$ python3 -q
>>> import numpy as np
>>> from numpy import linalg as LA
>>> np.set_printoptions(suppress=True, linewidth=160)
>>> def tidy(a):
...     return np.round(a, 3) + 0
... 
>>> out = np.array([[1, 1, 2], [2, 2, 2], [1, 1, 0]])
>>> mat = out - out.T
>>> print(mat)
[[ 0 -1  1]
 [ 1  0  1]
 [-1 -1  0]]
>>> # skew-symmetric
>>> print(mat @ mat)
[[-2 -1 -1]
 [-1 -2  1]
 [-1  1 -2]]
>>> print(np.allclose(mat, mat.T))
False
>>> print(tidy(np.sort(np.abs(LA.eigvals(mat)))))
[0.    1.732 1.732]
>>> print(np.allclose(mat @ mat.T, mat.T @ mat))
True
>>> print((mat - mat.T) / 2)
[[ 0. -1.  1.]
 [ 1.  0.  1.]
 [-1. -1.  0.]]
>>> x0 = np.array([5, 1, 2])
>>> h1 = np.maximum(mat @ x0, 0)
>>> print(np.maximum(mat @ x0, 0) - np.maximum(-mat @ x0, 0))
[ 1  7 -6]
>>> print(mat * (h1 > 1e-9)[:, None])
[[ 0 -1  1]
 [ 1  0  1]
 [ 0  0  0]]
>>> K = np.loadtxt("arr.csv", delimiter=",")
>>> print(K)
[[ 0.512  0.133  0.619 -1.536 -0.401  1.294  0.138]
 [ 1.     0.3   -0.1    0.4   -0.9    1.1    0.1  ]
 [-1.1   -1.1   -0.4   -1.5    0.8    0.4    0.8  ]
 [ 0.4   -0.2    0.8   -0.6   -0.9    1.2   -0.1  ]
 [ 0.6    0.4    0.9   -1.6   -0.5    1.1   -0.3  ]
 [ 0.6   -0.4    1.2    2.    -0.4   -0.6    1.1  ]
 [ 0.3   -1.1   -1.8   -0.3    1.    -0.3   -0.4  ]]
>>> W = np.array([[2, 2, 0, -2],
...     [2, -1, 0, 2],
...     [-2, 2, 0, -2],
...     [1, -1, 2, -2],
...     [0, -2, 2, -2],
...     [2, -2, 1, -1],
...     [2, 2, 2, 0]])
>>> c = np.array([5, 3, 4, 1])
>>> hid = np.maximum(K @ W + c, 0)
>>> print((hid > 0).astype(int))
[[1 1 1 1]
 [1 1 1 0]
 [1 1 1 1]
 [1 1 1 0]
 [1 1 1 1]
 [1 1 1 0]
 [1 0 1 1]]
>>> C = np.array([[3, 3], [-2, 0], [3, -3], [-1, 2]])
>>> print((hid @ C).round(6).argmax(axis=1))
[1 0 0 0 1 0 0]
>>> C2 = K.T @ K
>>> print(tidy(np.trace(C2)), tidy((K ** 2).sum()))
36.907 36.907
>>> print(tidy(np.diag(C2)))
[ 3.442  2.888  6.683 11.779  3.831  6.144  2.139]
>>> print((K @ K.T).shape)
(7, 7)
>>> U, sigma, Vh = LA.svd(K)
>>> print(tidy(sigma))
[3.98  3.639 2.016 1.655 0.838 0.564 0.007]
>>> out = U[:, :6] @ np.diag(sigma[:6]) @ Vh[:6]
>>> print(LA.matrix_rank(out))
6
>>> print(tidy(LA.norm(K - out) / LA.norm(K)))
0.001
>>> print(LA.matrix_rank(K, rtol=0.05))
6
>>> M = np.load("out17.npy")
>>> print(M)
[[ 2  1  0  1  2  1]
 [ 4  1 16  9 16  3]
 [ 4  1 16  9 16  3]
 [ 2  1  0  1  2  1]
 [ 5  1 24 13 23  4]
 [ 4  1 16  9 16  3]
 [ 4  1 16  9 16  3]
 [ 4  1 16  9 16  3]
 [ 2  1  0  1  2  1]
 [ 2  1  0  1  2  1]
 [ 3  1  8  5  9  2]
 [ 5  1 24 13 23  4]
 [ 2  1  0  1  2  1]
 [ 3  1  8  5  9  2]
 [ 3  1  8  5  9  2]
 [ 5  1 24 13 23  4]
 [ 4  1 16  9 16  3]
 [ 5  1 24 13 23  4]
 [ 5  1 24 13 23  4]
 [ 2  1  0  1  2  1]
 [ 2  1  0  1  2  1]
 [ 2  1  0  1  2  1]
 [ 4  1 16  9 16  3]
 [ 2  1  0  1  2  1]
 [ 5  1 24 13 23  4]
 [ 4  1 16  9 16  3]
 [ 2  1  0  1  2  1]
 [ 4  1 16  9 16  3]
 [ 3  1  8  5  9  2]]
>>> print(np.abs(np.diag(LA.qr(M)[1])) > 1e-9)
[ True  True False False False False]
>>> print(tidy(np.trace(LA.pinv(M) @ M)))
2.0
>>> print(LA.lstsq(M[:-1].T, M[-1])[2])
2
>>> data = 2 * np.eye(3) + np.ones((3, 3))
>>> print(data)
[[3. 1. 1.]
 [1. 3. 1.]
 [1. 1. 3.]]
>>> f = np.array([6, 5, 1])
>>> out = data + np.outer(f, np.eye(3)[2])
>>> print(tidy(LA.det(out) / LA.det(data)), tidy(1 + LA.solve(data, f)[2]))
0.3 0.3
>>> print(LA.matrix_rank(out - data))
1
>>> x0 = np.ones(3)
>>> for _ in range(4):
...     x0 = data @ x0
...     x0 /= LA.norm(x0)
...     print(round(x0 @ data @ x0, 3))
... 
5.0
5.0
5.0
5.0
>>> print(tidy(LA.eigvalsh(data)[-1]))
5.0
>>> print(tidy(x0))
[0.577 0.577 0.577]
>>> P = np.triu(np.array([[1, 2, 1], [2, 3, 1], [3, 1, 2]]), 1) + np.eye(3)
>>> out = P @ data @ LA.inv(P)
>>> print(np.trace(out), np.trace(data))
9.0 9.0
>>> print(np.allclose(data, data.T))
True
>>> print(data @ data)
[[11.  7.  7.]
 [ 7. 11.  7.]
 [ 7.  7. 11.]]
>>> print(tidy(np.abs(LA.eigvals(data)).max()))
5.0
>>> print(np.trace(data))
9.0
>>> print(tidy(LA.det(data)))
20.0
>>> print((data + data.T) / 2)
[[3. 1. 1.]
 [1. 3. 1.]
 [1. 1. 3.]]
>>> print(tidy(np.sort(np.abs(LA.eigvals(data)))))
[2. 2. 5.]
>>> out = data[0, 0] * data[1:] - np.outer(data[1:, 0], data[0])
>>> print(out)
[[0. 8. 2.]
 [0. 2. 8.]]
>>> print(np.flatnonzero(~out.round(6).any(axis=1)))
[]
>>> print(LA.matrix_rank(out), LA.matrix_rank(data))
2 3
>>> X = np.load("block8.npy")
>>> print(tidy(X))
[[-3.958 -2.362  1.937]
 [ 1.539 -4.281 -2.075]
 [ 2.639 -1.047  4.116]]
>>> f = np.array([0, -2])
>>> print(tidy(np.array([np.convolve(row, f, "same") for row in X])))
[[ 0.     7.916  4.725]
 [ 0.    -3.079  8.561]
 [ 0.    -5.278  2.093]]
>>> print(tidy(np.correlate(X[1], X[0], "full")))
[  2.982 -11.928   0.     21.846   8.214]
>>> print(np.polyval(f, X[1]))
[-2. -2. -2.]
>>> print(tidy(np.convolve(X[1], f)))
[ 0.    -3.079  8.561  4.151]
>>> E = np.array([[0.0, 1.0, 2.0, 2.0, 2.0, 0.0],
...     [1.0, 0.0, 0.0, 0.0, 0.0, 0.0],
...     [2.0, 0.0, 0.0, 0.0, 0.0, 0.0],
...     [2.0, 0.0, 0.0, 0.0, 0.0, 0.0],
...     [2.0, 0.0, 0.0, 0.0, 0.0, 0.0],
...     [0.0, 0.0, 0.0, 0.0, 0.0, 0.0]])
>>> print(E)
[[0. 1. 2. 2. 2. 0.]
 [1. 0. 0. 0. 0. 0.]
 [2. 0. 0. 0. 0. 0.]
 [2. 0. 0. 0. 0. 0.]
 [2. 0. 0. 0. 0. 0.]
 [0. 0. 0. 0. 0. 0.]]
>>> print(LA.lstsq(E[:-1].T, E[-1])[2])
2
>>> print(np.unique(E.round(6), axis=0).shape)
(4, 6)
>>> print(np.allclose(E[:-1].T @ LA.lstsq(E[:-1].T, E[-1])[0], E[-1]))
True
>>> r = LA.matrix_rank(E)
>>> print(r)
2
>>> null = LA.svd(E)[2][r:].T
>>> print(LA.matrix_rank(E.T @ E), LA.matrix_rank(E @ E.T))
2 2
>>> print([int(LA.matrix_rank(E[:i])) for i in range(1, len(E) + 1)])
[1, 2, 2, 2, 2, 2]
>>> print(np.allclose(E @ null, 0))
True
>>> print([int(LA.matrix_rank(E[:, :j + 1])) for j in range(6)])
[1, 2, 2, 2, 2, 2]
>>> print(null.shape)
(6, 4)
>>> print(tidy(null @ null.T))
[[ 0.     0.     0.     0.     0.     0.   ]
 [ 0.     0.923 -0.154 -0.154 -0.154  0.   ]
 [ 0.    -0.154  0.692 -0.308 -0.308  0.   ]
 [ 0.    -0.154 -0.308  0.692 -0.308  0.   ]
 [ 0.    -0.154 -0.308 -0.308  0.692  0.   ]
 [ 0.     0.     0.     0.     0.     1.   ]]
>>> print([int(LA.matrix_rank(np.delete(E, i, axis=0))) for i in range(6)])
[1, 2, 2, 2, 2, 2]
>>> print(tidy(E @ null))
[[0. 0. 0. 0.]
 [0. 0. 0. 0.]
 [0. 0. 0. 0.]
 [0. 0. 0. 0.]
 [0. 0. 0. 0.]
 [0. 0. 0. 0.]]
>>> w, vecs = LA.eigh(E)
>>> x0 = np.array([3, 3, -2, 2, 2, 3])
>>> print((np.sign(vecs[:, -1].round(6)) == np.sign(vecs[0, -1].round(6))).astype(int))
[1 1 1 1 1 0]
>>> print(np.abs(E).sum(axis=1).max(), tidy(np.abs(w).max()))
7.0 3.606
>>> print(tidy(LA.eigvalsh(E[1:, 1:])))
[0. 0. 0. 0. 0.]
>>> print(tidy(vecs * np.maximum(w, 0) @ vecs.T))
[[1.803 0.5   1.    1.    1.    0.   ]
 [0.5   0.139 0.277 0.277 0.277 0.   ]
 [1.    0.277 0.555 0.555 0.555 0.   ]
 [1.    0.277 0.555 0.555 0.555 0.   ]
 [1.    0.277 0.555 0.555 0.555 0.   ]
 [0.    0.    0.    0.    0.    0.   ]]
>>> print(tidy(x0 @ E @ x0 / (x0 @ x0)), tidy(w[0]), tidy(w[-1]))
1.077 -3.606 3.606
>>> print(tidy(LA.eigvalsh(E).min()))
-3.606
>>> print([round(float(LA.det(E[:i, :i])), 2) + 0 for i in range(1, 7)])
[0.0, -1.0, 0.0, 0.0, 0.0, 0.0]
>>> m1 = np.load("x.npy")
>>> print(m1)
[[ 0.9  0.4 -0.5 -1.3 -2.2 -0.2  0.1]
 [ 0.9 -0.5 -1.  -0.9 -0.3  0.5 -1. ]
 [ 1.4 -0.7  0.1  0.4  1.3 -1.3  0.4]]
>>> f, v = m1[2], m1[0]
>>> print(f @ v)
-2.15
>>> p = (f @ v) / (f @ f) * f
>>> print(tidy((v - p) @ f))
0.0
>>> print(tidy(LA.norm(f + v) ** 2 + LA.norm(f - v) ** 2))
27.92
>>> print(LA.matrix_rank(np.outer(f, v)))
1
>>> U, sigma, Vh = LA.svd(m1, full_matrices=False)
>>> print(tidy(np.sqrt((sigma ** 2).sum())), tidy(LA.norm(m1)))
4.263 4.263
>>> print(tidy(sigma / sigma[0]))
[1.    0.72  0.496]
>>> print(np.allclose(U * sigma @ Vh, m1))
True
>>> print(U.shape, sigma.shape, Vh.shape)
(3, 3) (3,) (3, 7)
>>> print(tidy(sigma))
[3.209 2.311 1.592]
>>> print(tidy(U.T @ m1 @ Vh.T))
[[3.209 0.    0.   ]
 [0.    2.311 0.   ]
 [0.    0.    1.592]]
>>> out = np.array([[1, 1], [0, 2], [0, 2], [3, 1], [3, 2], [3, 0], [3, 3]])
>>> print(out.T @ m1.T)
[[-9.9 -4.2  3.8]
 [-4.7 -6.6  4.4]]
>>> print(LA.matrix_rank(m1 @ out))
2
>>> print(tidy(np.einsum("ij->j", m1)))
[ 3.2 -0.8 -1.4 -1.8 -1.2 -1.  -0.5]
>>> out = m1 / LA.norm(m1, axis=1, keepdims=True)
>>> C2 = out @ out.T
>>> print(tidy(LA.norm(out, axis=1)))
[1. 1. 1.]
>>> print(tidy(C2[1]))
[ 0.478  1.    -0.057]
>>> print((C2 - 2 * np.eye(3)).round(6).argmax(axis=1))
[1 0 1]
>>> x0 = np.array([2, 0, 1, 1, 1, 0, 0])
>>> print(tidy((m1 * x0).sum(axis=1)))
[-2.2 -0.4  4.6]
>>> print(m1 * x0)
[[ 1.8  0.  -0.5 -1.3 -2.2 -0.   0. ]
 [ 1.8 -0.  -1.  -0.9 -0.3  0.  -0. ]
 [ 2.8 -0.   0.1  0.4  1.3 -0.   0. ]]
>>> print(tidy(m1 @ x0))
[-2.2 -0.4  4.6]
>>> print(m1 @ np.eye(7)[6])
[ 0.1 -1.   0.4]
>>> print(LA.norm(m1 @ x0) <= LA.norm(m1, 2) * LA.norm(x0) + 1e-9)
True
>>> arr = np.load("layer11.npy")
>>> print(arr)
[[ 5  5  5  5]
 [ 5 10 10 10]
 [ 5 10 15 15]
 [ 5 10 15 20]]
>>> # symmetric
>>> w, vecs = LA.eig(arr)
>>> print(tidy(np.sort(LA.eigvals(arr @ arr))))
[   2.004    4.537   25.    1718.459]
>>> print(tidy(np.sort(LA.eigvals(LA.inv(arr)))))
[0.024 0.2   0.469 0.706]
>>> print(tidy(np.sort(LA.eigvals(arr.T))))
[ 1.416  2.13   5.    41.454]
